$ ipython --no-banner

In [1]: import numpy as np

In [2]: from numpy import linalg as LA

In [3]: np.set_printoptions(precision=4, suppress=True, linewidth=160)

In [4]: rnd = lambda a: np.round(a, 4) + 0

In [5]: E = np.load("w.npy")

In [6]: rnd(E)
Out[6]: 
array([[ 0.809 ,  0.5878],
       [-0.5878,  0.809 ]])

In [7]: # orthonormal columns

In [8]: x0 = np.array([2, 2])

In [9]: y = E @ x0

In [10]: beta, lr = np.zeros(2), 1 / LA.norm(E, 2) ** 2

In [11]: for i in range(6):
    ...:     beta -= lr * E.T @ (E @ beta - y)
    ...:     if i % 1 == 0: print(i, round(LA.norm(E @ beta - y), 4))
    ...: 
0 0.0
1 0.0
2 0.0
3 0.0
4 0.0
5 0.0

In [12]: beta
Out[12]: array([2., 2.])

In [13]: rnd(LA.cond(E))
Out[13]: np.float64(1.0)

In [14]: rnd(E @ E.T)
Out[14]: 
array([[1., 0.],
       [0., 1.]])

In [15]: rnd(LA.pinv(E))
Out[15]: 
array([[ 0.809 , -0.5878],
       [ 0.5878,  0.809 ]])

In [16]: rnd(E.T @ E)
Out[16]: 
array([[1., 0.],
       [0., 1.]])

In [17]: rng = np.random.default_rng(10790)

In [18]: lab = rng.permutation(2)

In [19]: A2 = E[:, lab] * rng.choice([-1, 1], 2)

In [20]: rnd(A2)
Out[20]: 
array([[-0.809 ,  0.5878],
       [ 0.5878,  0.809 ]])

In [21]: U, _, VT = LA.svd(E.T @ A2)

In [22]: lab
Out[22]: array([0, 1])

In [23]: rnd(LA.lstsq(E, A2)[0])
Out[23]: 
array([[-1.,  0.],
       [ 0.,  1.]])

In [24]: O = E.astype(float).copy()

In [25]: for j in range(2):
    ...:     O[:, j] -= O[:, :j] @ (O[:, :j].T @ O[:, j])
    ...:     O[:, j] /= LA.norm(O[:, j])
    ...: 

In [26]: rnd(O.T @ O)
Out[26]: 
array([[1., 0.],
       [0., 1.]])

In [27]: E.inv()
AttributeError: 'numpy.ndarray' object has no attribute 'inv'


In [28]: rnd((E + E.T) / 2)
Out[28]: 
array([[0.809, 0.   ],
       [0.   , 0.809]])

In [29]: LA.determinant(E)
AttributeError: module 'numpy.linalg' has no attribute 'determinant'


In [30]: np.allclose(E, E.T)
Out[30]: False

In [31]: rnd(np.sort(np.abs(LA.eigvals(E))))
Out[31]: array([1., 1.])

In [32]: feats = np.loadtxt("a.csv", delimiter=",")

In [33]: rnd(feats)
Out[33]: 
array([[ 0.9565, -0.1304, -0.2174, -0.0435,  0.1304,  0.0435],
       [-0.1304,  0.6087, -0.6522, -0.1304,  0.3913,  0.1304],
       [-0.2174, -0.6522, -0.087 , -0.2174,  0.6522,  0.2174],
       [-0.0435, -0.1304, -0.2174,  0.9565,  0.1304,  0.0435],
       [ 0.1304,  0.3913,  0.6522,  0.1304,  0.6087, -0.1304],
       [ 0.0435,  0.1304,  0.2174,  0.0435, -0.1304,  0.9565]])

In [34]: # equal to its transpose

In [35]: rnd(LA.norm(feats) ** 2 / LA.norm(feats, 2) ** 2)
Out[35]: np.float64(6.0)

In [36]: rnd(LA.norm(feats, "nuc"))
Out[36]: np.float64(6.0)

In [37]: rnd(LA.norm(feats, axis=0))
Out[37]: array([1., 1., 1., 1., 1., 1.])

In [38]: rnd(LA.norm(feats[4] - feats[0]))
Out[38]: np.float64(1.4142)

In [39]: rnd(LA.svd(feats, compute_uv=False))
Out[39]: array([1., 1., 1., 1., 1., 1.])

In [40]: x0 = np.array([-2, 0, 0, -1, 0, 2])

In [41]: rnd(LA.det(feats))
Out[41]: np.float64(-1.0)

In [42]: 6 - LA.matrix_rank(feats - np.eye(6), tol=1e-8)
Out[42]: np.int64(5)

In [43]: rnd(LA.inv(feats))
Out[43]: 
array([[ 0.9565, -0.1304, -0.2174, -0.0435,  0.1304,  0.0435],
       [-0.1304,  0.6087, -0.6522, -0.1304,  0.3913,  0.1304],
       [-0.2174, -0.6522, -0.087 , -0.2174,  0.6522,  0.2174],
       [-0.0435, -0.1304, -0.2174,  0.9565,  0.1304,  0.0435],
       [ 0.1304,  0.3913,  0.6522,  0.1304,  0.6087, -0.1304],
       [ 0.0435,  0.1304,  0.2174,  0.0435, -0.1304,  0.9565]])

In [44]: [p for p in range(1, 25) if np.allclose(LA.matrix_power(feats, p), np.eye(6))]
Out[44]: [2, 4, 6, 8, 10, 12, 14, 16, 18, 20, 22, 24]

In [45]: rnd(feats.T @ (feats @ x0))
Out[45]: array([-2.,  0.,  0., -1.,  0.,  2.])

In [46]: m1 = np.array([[-6.0, 3.0, 1.0, 3.0],
    ...:     [0.0, 3.0, -3.0, -3.0],
    ...:     [0.0, -1.0, -2.0, 1.0],
    ...:     [0.0, 1.0, 3.0, 3.0]])

In [47]: r0, v = m1[3], m1[2]

In [48]: r0 @ v
Out[48]: np.float64(-4.0)

In [49]: p = (r0 @ v) / (r0 @ r0) * r0

In [50]: rnd(p)
Out[50]: array([ 0.    , -0.2105, -0.6316, -0.6316])

In [51]: x0 = np.array([-1, -9, 7, -9])

In [52]: y = m1 @ x0

In [53]: y
Out[53]: array([-41., -21., -14., -15.])

In [54]: rnd(LA.solve(m1, m1[:, 0]))
Out[54]: array([1., 0., 0., 0.])

In [55]: rnd(LA.solve(m1, y + m1[:, 3]))
Out[55]: array([-1., -9.,  7., -8.])

In [56]: O = m1.astype(float).copy()

In [57]: for j in range(4):
    ...:     O[:, j] -= O[:, :j] @ (O[:, :j].T @ O[:, j])
    ...:     O[:, j] /= LA.norm(O[:, j])
    ...: 

In [58]: rnd(O.T @ m1)
Out[58]: 
array([[ 6.    , -3.    , -1.    , -3.    ],
       [ 0.    ,  3.3166, -1.206 , -2.1106],
       [ 0.    ,  0.    ,  4.5327,  2.9683],
       [ 0.    ,  0.    ,  0.    ,  2.3947]])

In [59]: rnd(O)
Out[59]: 
array([[-1.    ,  0.    ,  0.    ,  0.    ],
       [ 0.    ,  0.9045, -0.4212,  0.0665],
       [ 0.    , -0.3015, -0.5215,  0.7982],
       [ 0.    ,  0.3015,  0.7421,  0.5987]])

In [60]: A = np.load("block8.npy")

In [61]: A
Out[61]: 
array([[ 1.1, -0.7, -0.1,  0.4,  1. ],
       [ 0.4,  0.9,  2.8,  0. ,  6. ]])

In [62]: # row 1 is much longer than the rest

In [63]: ang = np.radians(36)

In [64]: Rm = np.eye(5)

In [65]: Rm[1, 1] = Rm[4, 4] = np.cos(ang)

In [66]: Rm[1, 4], Rm[4, 1] = -np.sin(ang), np.sin(ang)

In [67]: rnd(Rm)
Out[67]: 
array([[ 1.    ,  0.    ,  0.    ,  0.    ,  0.    ],
       [ 0.    ,  0.809 ,  0.    ,  0.    , -0.5878],
       [ 0.    ,  0.    ,  1.    ,  0.    ,  0.    ],
       [ 0.    ,  0.    ,  0.    ,  1.    ,  0.    ],
       [ 0.    ,  0.5878,  0.    ,  0.    ,  0.809 ]])

In [68]: A2 = A @ Rm.T

In [69]: rnd(np.abs(A2 - A).max(axis=0))
Out[69]: array([0.    , 3.6986, 0.    , 0.    , 0.6169])

In [70]: rnd(LA.det(Rm)), rnd(np.trace(Rm))
Out[70]: (np.float64(1.0), np.float64(4.618))

In [71]: np.allclose(LA.norm(A, axis=1), LA.norm(A2, axis=1))
Out[71]: True

In [72]: np.allclose(A @ A.T, A2 @ A2.T)
Out[72]: True

In [73]: t3 = np.stack([A, -2 * A, A[::-1]])

In [74]: LA.matrix_rank(t3)
Out[74]: array([2, 2, 2])

In [75]: LA.matrix_rank(t3.reshape(3, -1))
Out[75]: np.int64(2)

In [76]: A2 = np.array([[3, 3], [3, 3]])

In [77]: Z = np.kron(A2, A)

In [78]: rnd(Z)
Out[78]: 
array([[ 3.3, -2.1, -0.3,  1.2,  3. ,  3.3, -2.1, -0.3,  1.2,  3. ],
       [ 1.2,  2.7,  8.4,  0. , 18. ,  1.2,  2.7,  8.4,  0. , 18. ],
       [ 3.3, -2.1, -0.3,  1.2,  3. ,  3.3, -2.1, -0.3,  1.2,  3. ],
       [ 1.2,  2.7,  8.4,  0. , 18. ,  1.2,  2.7,  8.4,  0. , 18. ]])

In [79]: LA.matrix_rank(Z)
Out[79]: np.int64(2)

In [80]: J = np.loadtxt("sample8.csv", delimiter=",")

In [81]: J
Out[81]: 
array([[-2.,  3., -2.],
       [ 3.,  2.,  1.],
       [-2.,  1.,  6.]])

In [82]: # symmetric

In [83]: w, V = LA.eig(J)

In [84]: rnd(np.prod(w))
Out[84]: np.float64(-96.0)

In [85]: rnd(w)
Out[85]: array([-4.1002,  3.6043,  6.4959])

In [86]: rnd(np.sort(LA.eigvals(J.T)))
Out[86]: array([-4.1002,  3.6043,  6.4959])
